% ipython --no-banner

In [1]: import numpy as np

In [2]: np.set_printoptions(precision=3, suppress=True, linewidth=100)

In [3]: K = np.load("data.npy")

In [4]: K
Out[4]: 
array([[-0.572,  0.482, -0.189,  0.589, -0.24 ],
       [-0.381, -0.31 , -0.767, -0.401, -0.095],
       [ 0.648,  0.289, -0.612,  0.281,  0.208],
       [-0.267,  0.516,  0.032, -0.378,  0.72 ],
       [-0.191, -0.567, -0.023,  0.52 ,  0.609]])

In [5]: round(np.linalg.det(K), 3)
Out[5]: np.float64(1.0)

In [6]: (K + K.T) / 2
Out[6]: 
array([[-0.572,  0.05 ,  0.229,  0.161, -0.215],
       [ 0.05 , -0.31 , -0.239,  0.057, -0.331],
       [ 0.229, -0.239, -0.612,  0.157,  0.092],
       [ 0.161,  0.057,  0.157, -0.378,  0.62 ],
       [-0.215, -0.331,  0.092,  0.62 ,  0.609]])

In [7]: round(float(np.abs(np.linalg.eigvals(K)).max()), 3)
Out[7]: 1.0

In [8]: assert K == K.T
---------------------------------------------------------------------------
ValueError                                Traceback (most recent call last)
Cell In[8], line 1
----> 1 assert K == K.T

ValueError: The truth value of an array with more than one element is ambiguous. Use a.any() or a.all()

In [9]: np.allclose(K, K.T)
Out[9]: False

In [10]: np.linalg.svd(K, compute_uv=False)
Out[10]: array([1., 1., 1., 1., 1.])

In [11]: round(float(K[:, 4] @ K[:, 1]), 3)
Out[11]: 0.0

In [12]: np.linalg.norm(K, axis=0)
Out[12]: array([1., 1., 1., 1., 1.])
